>>> import numpy as np
>>> np.set_printoptions(suppress=True, linewidth=160)
>>> W0 = np.load("x.npy")
>>> W0
array([[3., 1., 1.],
       [1., 3., 1.],
       [1., 1., 3.]])
>>> np.round(np.linalg.matrix_power(W0, 4), 2)
array([[219., 203., 203.],
       [203., 219., 203.],
       [203., 203., 219.]])
>>> np.round(np.sort(np.abs(np.linalg.eigvals(W0))), 2)
array([2., 2., 5.])
>>> round(np.abs(np.linalg.eigvals(W0)).max(), 2)
np.float64(5.0)
>>> print((W0 + W0.T) / 2)
[[3. 1. 1.]
 [1. 3. 1.]
 [1. 1. 3.]]
>>> np.round(np.linalg.det(W0), 2)
np.float64(20.0)
>>> np.trace(W0)
np.float64(9.0)
>>> print((W0 - W0.T) / 2)
[[0. 0. 0.]
 [0. 0. 0.]
 [0. 0. 0.]]
>>> np.allclose(W0, W0.T)
True
>>> evals, V = np.linalg.eigh(W0)
>>> x = np.array([2, 4, 5])
>>> round(float(x @ W0 @ x / (x @ x)), 2), round(float(evals[0]), 2), np.round(evals[-1], 2)
(4.69, 2.0, np.float64(5.0))
>>> np.round(V * np.maximum(evals, 0) @ V.T, 2)
array([[3., 1., 1.],
       [1., 3., 1.],
       [1., 1., 3.]])
>>> np.round(V * np.abs(evals) @ V.T, 2)
array([[3., 1., 1.],
       [1., 3., 1.],
       [1., 1., 3.]])
>>> np.round(np.linalg.eigvalsh(W0[1:, 1:]), 2)
array([2., 4.])
>>> x @ W0 @ x
np.float64(211.0)
>>> X = np.load("mat.npy")
>>> X.round(2)
array([[ 0.96,  0.92, -1.48, -0.19],
       [ 0.14,  1.11,  0.58,  1.55],
       [ 1.37,  0.32,  1.18, -0.79],
       [-1.09,  1.34,  0.26, -0.96]])
>>> q = X.astype(float).copy()
>>> for j in range(4):
...     q[:, j] -= q[:, :j] @ (q[:, :j].T @ q[:, j])
...     q[:, j] /= np.linalg.norm(q[:, j])
... 
>>> np.round(q.T @ X, 2) + 0
array([[2., 0., 0., 0.],
       [0., 2., 0., 0.],
       [0., 0., 2., 0.],
       [0., 0., 0., 2.]])
